$ python3 -q
>>> import numpy as np
>>> from numpy import linalg as LA
>>> np.set_printoptions(precision=2, suppress=True, linewidth=160)
>>> tidy = lambda a: np.round(a, 2) + 0
>>> A = np.load("arr.npy")
>>> A
array([[ 0.04, -1.1 ,  1.7 ,  1.3 ,  1.3 , -1.1 ,  0.1 , -3.3 , -0.1 ],
       [ 3.67, -1.6 , -1.1 ,  1.3 , -0.8 , -1.  , -1.1 , -1.  , -1.2 ],
       [-2.28, -0.4 , -0.4 , -0.2 , -0.3 , -0.4 ,  0.6 ,  0.5 ,  0.8 ],
       [-2.42, -1.3 , -1.2 , -0.3 ,  0.9 ,  0.9 ,  0.7 , -1.  ,  0.1 ],
       [ 0.42,  0.4 , -0.1 ,  0.5 , -0.4 ,  0.5 , -0.1 , -1.7 ,  1.1 ],
       [ 0.96,  0.5 , -1.7 ,  0.4 ,  0.3 , -1.  , -0.2 , -0.7 ,  0.  ],
       [-0.33, -0.2 ,  0.1 ,  0.1 , -1.2 ,  0.6 ,  0.2 ,  1.9 ,  0.  ],
       [-1.61,  0.4 ,  1.1 , -0.1 ,  2.4 , -0.3 ,  0.6 , -0.8 ,  1.4 ],
       [ 3.6 ,  0.9 , -0.4 ,  0.2 ,  0.1 ,  0.1 , -1.2 , -0.5 , -0.3 ],
       [-1.12,  0.  , -1.2 ,  1.7 ,  0.7 ,  0.2 ,  0.6 ,  0.  , -0.9 ],
       [ 3.94,  0.3 ,  1.3 , -0.5 , -1.5 , -0.8 , -1.3 ,  2.3 ,  0.4 ],
       [ 2.48,  0.8 , -0.1 , -0.3 ,  0.7 , -1.5 , -0.6 ,  0.5 , -0.6 ],
       [-1.02,  0.8 ,  1.  ,  0.1 ,  0.6 ,  0.7 ,  0.3 ,  2.4 , -0.2 ],
       [-1.71, -0.7 ,  0.  ,  0.2 , -0.5 , -0.1 ,  0.5 , -0.3 , -1.  ],
       [-0.22,  1.  , -1.4 , -0.5 ,  0.8 ,  0.7 ,  0.1 ,  0.3 , -0.9 ],
       [-0.73, -0.1 , -1.1 , -0.2 , -2.2 ,  0.3 ,  0.3 , -1.4 , -0.7 ],
       [ 1.42, -1.4 ,  0.6 ,  0.3 , -1.7 ,  0.7 , -0.4 ,  0.7 ,  0.2 ],
       [-2.13, -0.7 ,  0.1 ,  0.9 , -0.1 , -0.5 ,  0.8 , -0.1 ,  0.4 ],
       [ 0.21,  2.3 ,  1.1 , -0.2 , -0.1 ,  0.8 ,  0.  , -0.4 ,  1.6 ],
       [-0.67, -1.3 ,  0.9 , -0.5 , -0.4 ,  0.9 ,  0.1 ,  0.9 , -1.1 ],
       [ 0.88,  0.6 , -1.  , -1.2 , -0.1 , -0.9 , -0.2 , -0.7 , -1.  ],
       [ 2.18, -0.6 , -0.3 , -0.4 , -0.9 ,  0.7 , -0.5 , -0.1 ,  0.  ],
       [ 1.77,  1.1 ,  0.1 , -1.1 ,  0.  ,  0.6 , -0.5 , -0.6 , -2.  ],
       [-0.54,  0.9 , -1.  , -0.3 , -0.5 , -0.1 ,  0.1 ,  0.  ,  0.8 ],
       [ 0.33, -0.5 ,  0.9 , -0.2 ,  1.1 , -0.5 , -0.1 ,  0.5 ,  1.  ],
       [ 0.66,  1.3 ,  1.5 , -0.4 , -0.3 , -0.4 , -0.1 , -0.2 ,  0.2 ],
       [ 5.75, -1.5 , -0.1 ,  0.8 ,  1.  , -1.6 , -2.  ,  1.2 ,  1.6 ],
       [ 5.84, -1.1 ,  2.1 ,  0.8 , -0.3 ,  0.8 , -2.  , -0.2 , -0.1 ],
       [-0.4 , -0.1 , -1.  ,  0.5 , -0.7 , -1.5 , -0.1 ,  0.7 , -0.7 ],
       [ 7.12,  0.7 , -0.2 , -0.6 , -1.6 , -0.1 , -2.3 ,  0.9 , -0.2 ],
       [ 0.08, -0.9 ,  0.3 ,  0.6 , -0.9 ,  0.  ,  0.  ,  0.4 ,  0.2 ],
       [-0.45, -0.3 , -1.3 , -1.4 ,  1.6 ,  0.5 ,  0.  , -0.6 ,  1.1 ],
       [-4.77,  0.5 , -0.6 , -1.2 ,  0.  ,  0.2 ,  1.6 ,  0.6 ,  0.3 ]])
>>> A2 = np.c_[A[:, :5] @ np.array([[3, -3, 3, 3, 0],
...     [-1, -2, 1, 1, 3],
...     [-1, -1, -3, -3, 0],
...     [2, 2, -1, -1, 1],
...     [2, -3, -1, -3, 3]]), np.array([0, -2, 2, 0, 1, 1, -3, 2, -3, 2, 3, 0, 2, 3, -3, -2, 1, 2, 2, 3, -1, 1, -2, -1, 1, 2, 0, 1, -3, 1, -2, 1, 3])]
>>> tidy(A2)
array([[  4.72,  -0.92,  -8.68, -11.28,   1.9 ,   0.  ],
       [ 14.71,  -1.71,  12.21,  13.81,  -5.9 ,  -2.  ],
       [ -7.04,   8.54,  -5.54,  -4.94,  -2.3 ,   2.  ],
       [ -3.56,   7.76,  -5.56,  -7.36,  -1.5 ,   0.  ],
       [  1.16,   0.24,   1.86,   2.66,   0.5 ,   1.  ],
       [  5.48,  -2.28,   7.78,   7.18,   2.8 ,   1.  ],
       [ -3.09,   5.09,  -0.39,   2.01,  -4.1 ,  -3.  ],
       [ -1.73,  -4.47, -10.03, -14.83,   8.3 ,   2.  ],
       [ 10.9 , -12.1 ,  12.6 ,  12.4 ,   3.2 ,  -3.  ],
       [  2.64,   5.86,  -2.16,  -3.56,   3.8 ,   2.  ],
       [  6.22, -10.22,  10.22,  13.22,  -4.1 ,   3.  ],
       [  7.54, -11.64,   8.14,   6.74,   4.2 ,   0.  ],
       [ -3.46,  -1.14,  -5.96,  -7.16,   4.3 ,   2.  ],
       [ -5.03,   8.43,  -5.53,  -4.53,  -3.4 ,   3.  ],
       [  0.34,  -3.34,   4.24,   2.64,   4.9 ,  -3.  ],
       [ -5.79,   9.69,   3.41,   7.81,  -7.1 ,  -2.  ],
       [  2.26,   3.64,   2.46,   5.86,  -9.  ,   1.  ],
       [ -4.19,   9.79,  -8.19,  -7.99,  -1.5 ,   2.  ],
       [ -3.37,  -6.43,  -0.07,   0.13,   6.4 ,   2.  ],
       [ -3.41,   3.91,  -5.11,  -4.31,  -5.6 ,   3.  ],
       [  0.44,  -4.94,   7.54,   7.74,   0.3 ,  -1.  ],
       [  4.84,  -3.14,   8.14,   9.94,  -4.9 ,   1.  ],
       [  1.91,  -9.81,   7.21,   7.21,   2.2 ,  -2.  ],
       [ -3.12,   1.72,   3.08,   4.08,   0.9 ,  -1.  ],
       [  2.39,  -4.59,  -3.11,  -5.31,   1.6 ,   1.  ],
       [ -2.22,  -5.98,  -0.52,   0.08,   2.6 ,   2.  ],
       [ 22.45, -15.55,  14.25,  12.25,  -0.7 ,   0.  ],
       [ 17.52, -14.92,   9.62,  10.22,  -3.4 ,   1.  ],
       [ -0.5 ,   5.5 ,   1.9 ,   3.3 ,  -1.9 ,  -3.  ],
       [ 16.46, -18.96,  24.86,  28.06,  -3.3 ,   1.  ],
       [  0.24,   5.16,  -1.26,   0.54,  -4.8 ,  -2.  ],
       [  0.65,  -4.35,   2.05,  -1.15,   2.5 ,   1.  ],
       [-16.61,  11.51, -10.81, -10.81,   0.3 ,   3.  ]])
>>> LA.matrix_rank(A2)
np.int64(6)
>>> def softmax(z):
...     e = np.exp(z - z.max(axis=-1, keepdims=True))
...     return e / e.sum(axis=-1, keepdims=True)
... 
>>> tidy(softmax(A2).sum(axis=1))
array([1., 1., 1., 1., 1., 1., 1., 1., 1., 1., 1., 1., 1., 1., 1., 1., 1., 1., 1., 1., 1., 1., 1., 1., 1., 1., 1., 1., 1., 1., 1., 1., 1.])
>>> att = A2 @ A2.T / np.sqrt(6)
>>> tidy(softmax(att)[16] @ A2)
array([ 16.46, -18.96,  24.86,  28.06,  -3.3 ,   1.  ])
>>> rng = np.random.default_rng(27)
>>> A2 = A + rng.integers(-2, 3, (33, 8)) @ rng.integers(-2, 3, (8, 9))
>>> tidy(A2)
array([[ -8.96,  -8.1 ,  -8.3 ,   5.3 ,   0.3 , -11.1 ,   2.1 ,  -0.3 ,  -3.1 ],
       [  0.67,  -4.6 ,  -5.1 ,  -0.7 ,   9.2 ,  -7.  ,   6.9 ,  -9.  ,  -8.2 ],
       [  0.72,   3.6 ,   7.6 ,   2.8 ,   1.7 ,  11.6 ,   8.6 ,  -1.5 ,   1.8 ],
       [ -5.42,  -1.3 ,  -3.2 ,  -3.3 ,   6.9 ,  -0.1 ,   7.7 ,  -7.  ,   9.1 ],
       [  5.42,   1.4 ,   1.9 ,   2.5 ,  -2.4 ,   4.5 ,   1.9 ,  -0.7 ,  -0.9 ],
       [ -1.04,   6.5 ,  -7.7 ,   5.4 ,   6.3 ,   0.  ,   5.8 ,  -1.7 ,  -2.  ],
       [ -5.33,   9.8 ,  -6.9 ,  11.1 ,   1.8 ,   7.6 ,   5.2 ,   2.9 ,   9.  ],
       [ -7.61, -12.6 ,  -7.9 ,  -4.1 ,  -3.6 , -16.3 ,  -2.4 ,   3.2 ,   2.4 ],
       [  6.6 , -11.1 ,  -0.4 ,  -8.8 ,  -2.9 ,  -9.9 ,  -5.2 ,  -3.5 ,  -7.3 ],
       [ -0.12,   1.  ,   3.8 ,  -4.3 ,   6.7 ,  -3.8 ,   0.6 ,  -2.  ,  -3.9 ],
       [  4.94,   9.3 ,   4.3 ,   5.5 ,   0.5 ,  11.2 ,  -3.3 ,   0.3 ,  -2.6 ],
       [  9.48,  11.8 ,   7.9 ,   5.7 ,  -2.3 ,  17.5 ,  -1.6 ,   0.5 ,   5.4 ],
       [ -2.02,  -5.2 ,  -1.  ,  -0.9 ,   5.6 ,  -9.3 ,   8.3 ,   2.4 , -10.2 ],
       [-13.71,  -2.7 , -10.  ,   4.2 ,   2.5 ,  -3.1 ,   1.5 ,  -4.3 ,   4.  ],
       [ -1.22,  10.  ,  -7.4 ,   8.5 ,   4.8 ,   5.7 ,  10.1 ,   2.3 ,   5.1 ],
       [  0.27,  -9.1 ,  -1.1 ,  -6.2 ,  -1.2 ,  -5.7 ,   0.3 ,  -7.4 ,  -6.7 ],
       [  1.42,  -3.4 ,   0.6 ,   2.3 , -10.7 ,   0.7 ,  -2.4 ,   8.7 ,   9.2 ],
       [  4.87,   1.3 ,   6.1 ,   0.9 ,  -0.1 ,   3.5 ,   1.8 ,  -0.1 ,  -3.6 ],
       [  4.21,   3.3 ,   7.1 ,  -4.2 ,  -1.1 ,   4.8 ,   3.  ,  -0.4 ,   9.6 ],
       [ -5.67,  -3.3 ,  -5.1 ,   7.5 ,  -5.4 ,   3.9 ,   0.1 ,   2.9 ,  -0.1 ],
       [  4.88,  -5.4 ,   0.  ,  -8.2 ,  -2.1 ,  -5.9 ,  -6.2 ,  -3.7 ,  -7.  ],
       [-11.82,   0.4 , -15.3 ,   3.6 ,   0.1 ,  -5.3 ,  -5.5 ,  -1.1 ,  11.  ],
       [ -7.23,   1.1 ,  -4.9 ,   2.9 ,  -3.  ,  -0.4 ,  -6.5 ,   2.4 ,   2.  ],
       [  6.46,  -0.1 ,   0.  ,  -6.3 ,  -5.5 ,  -4.1 ,  -1.9 ,   4.  ,   8.8 ],
       [ -1.67,   6.5 ,   1.9 ,   3.8 ,   2.1 ,   6.5 ,   3.9 ,   2.5 ,  11.  ],
       [  2.66,   0.3 ,   1.5 ,   1.6 ,  -9.3 ,   2.6 ,  -6.1 ,   4.8 ,   3.2 ],
       [  1.75,  -7.5 ,  -4.1 ,   2.8 ,  -3.  ,  -0.6 ,  -3.  ,  -1.8 ,   4.6 ],
       [  2.84,  -4.1 ,  -6.9 ,  -1.2 ,  -0.3 , -10.2 ,  -1.  ,   2.8 ,   1.9 ],
       [ -2.4 ,   3.9 ,   0.  ,   2.5 ,   8.3 ,  -0.5 ,   0.9 ,  -4.3 , -12.7 ],
       [  7.12,   5.7 ,  -1.2 ,   6.4 ,  -7.6 ,   7.9 ,  -8.3 ,   4.9 ,   1.8 ],
       [  3.08,   2.1 ,   7.3 ,   6.6 ,  -1.9 ,  10.  ,   4.  ,   2.4 ,  -5.8 ],
       [ -4.45, -12.3 ,  -5.3 ,  -3.4 , -10.4 ,  -3.5 ,  -2.  ,   3.4 ,  11.1 ],
       [  4.23,  -0.5 ,   3.4 ,  -4.2 ,   0.  ,   0.2 ,   8.6 ,   1.6 ,  -2.7 ]])
>>> tidy(LA.svd(A2 - A, compute_uv=False))
array([61.23, 49.34, 41.64, 26.2 , 20.89, 16.88, 10.19,  2.15,  0.  ])
>>> LA.matrix_rank(A2 - A, tol=1e-8)
np.int64(8)
>>> M = np.array([[-1, 1, -2, 0, 1, 0, 0, 1, -2, 2, 1],
...     [-2, -1, -1, 0, -2, -2, 2, 0, -1, 0, -1],
...     [-1, 0, 1, -2, 2, -2, 1, -2, 2, 2, 1],
...     [-2, -2, -1, -2, 2, 1, 0, 2, 0, -1, 2],
...     [1, -1, -1, 0, -1, 2, -1, 0, 2, -1, -1],
...     [-2, -2, 2, 0, 0, 1, -1, 1, -1, -2, 0]])
>>> M[1] = M[2]
>>> M
array([[-1,  1, -2,  0,  1,  0,  0,  1, -2,  2,  1],
       [-1,  0,  1, -2,  2, -2,  1, -2,  2,  2,  1],
       [-1,  0,  1, -2,  2, -2,  1, -2,  2,  2,  1],
       [-2, -2, -1, -2,  2,  1,  0,  2,  0, -1,  2],
       [ 1, -1, -1,  0, -1,  2, -1,  0,  2, -1, -1],
       [-2, -2,  2,  0,  0,  1, -1,  1, -1, -2,  0]])
>>> U, sig = LA.svd(M)
Traceback (most recent call last):
  File "<python-input-21>", line 1, in <module>
    U, sig = LA.svd(M)
    ^^^^^^
ValueError: too many values to unpack (expected 2)
>>> U, sig, Vh = LA.svd(M, full_matrices=False)
>>> U.shape, sig.shape, Vh.shape
((6, 6), (6,), (6, 11))
>>> np.abs(U[:, 0]).round(6).argmax()
np.int64(1)
>>> tidy(sig / sig[0])
array([1.  , 0.76, 0.62, 0.45, 0.17, 0.  ])
>>> tidy(U.T @ U)
array([[1., 0., 0., 0., 0., 0.],
       [0., 1., 0., 0., 0., 0.],
       [0., 0., 1., 0., 0., 0.],
       [0., 0., 0., 1., 0., 0.],
       [0., 0., 0., 0., 1., 0.],
       [0., 0., 0., 0., 0., 1.]])
>>> [round(float(x), 2) for x in LA.svd(M, compute_uv=False)[:3]]
[7.85, 5.93, 4.88]
>>> tidy(LA.norm(M, 2) / LA.norm(M))
np.float64(0.68)
>>> W2 = A[[31, 24]].astype(float)
>>> for _ in range(5):
...     lab = LA.norm(A[:, None] - W2, axis=-1).argmin(axis=1)
...     W2 = np.array([A[lab == j].mean(axis=0) for j in range(2)])
... 
>>> lab
array([0, 1, 0, 0, 0, 0, 0, 0, 1, 0, 1, 1, 0, 0, 0, 0, 1, 0, 0, 0, 0, 1, 1, 0, 0, 0, 1, 1, 0, 1, 0, 0, 0])
>>> tidy(W2)
array([[-0.73,  0.05, -0.14, -0.02,  0.09, -0.02,  0.25, -0.13,  0.1 ],
       [ 3.78, -0.24,  0.19,  0.05, -0.5 , -0.21, -1.19,  0.32, -0.22]])
>>> np.abs(W2[1] - W2[0]).argmax()
np.int64(0)
>>> feats = np.load("case12.npy")
>>> feats
array([[-3.,  1.,  0.,  0.,  0.,  0.,  0.],
       [ 0., -3.,  1.,  0.,  0.,  0.,  0.],
       [ 0.,  0., -3.,  1.,  0.,  0.,  0.],
       [ 0.,  0.,  0., -3.,  1.,  0.,  0.],
       [ 0.,  0.,  0.,  0., -3.,  1.,  0.],
       [ 0.,  0.,  0.,  0.,  0., -3.,  1.],
       [ 0.,  0.,  0.,  0.,  0.,  0., -3.]])
>>> # triangular: eigenvalues sit on the diagonal
>>> A2 = feats[0, 0] * feats[1:] - np.outer(feats[1:, 0], feats[0])
>>> A2
array([[ 0.,  9., -3., -0., -0., -0., -0.],
       [ 0., -0.,  9., -3., -0., -0., -0.],
       [ 0., -0., -0.,  9., -3., -0., -0.],
       [ 0., -0., -0., -0.,  9., -3., -0.],
       [ 0., -0., -0., -0., -0.,  9., -3.],
       [ 0., -0., -0., -0., -0., -0.,  9.]])
>>> LA.matrix_rank(A2), LA.matrix_rank(feats)
(np.int64(6), np.int64(7))
>>> f = np.array([-4, 7, 5])
>>> tidy(np.correlate(A[23], A[8], "full"))
array([ 0.16,  0.  ,  0.5 , -0.54,  1.54,  0.52,  0.89, -1.06, -1.21,  1.96, -4.64, -1.39, -1.85, -0.11,  0.04,  0.72,  2.88])
>>> tidy(np.cross(A[23, :3], A[8, :3]))
array([ 0.54, -3.82, -3.73])
>>> tidy(np.polyval(f, A[23]))
array([ 0.05,  8.06, -6.  ,  2.54,  0.5 ,  4.26,  5.66,  5.  ,  8.04])
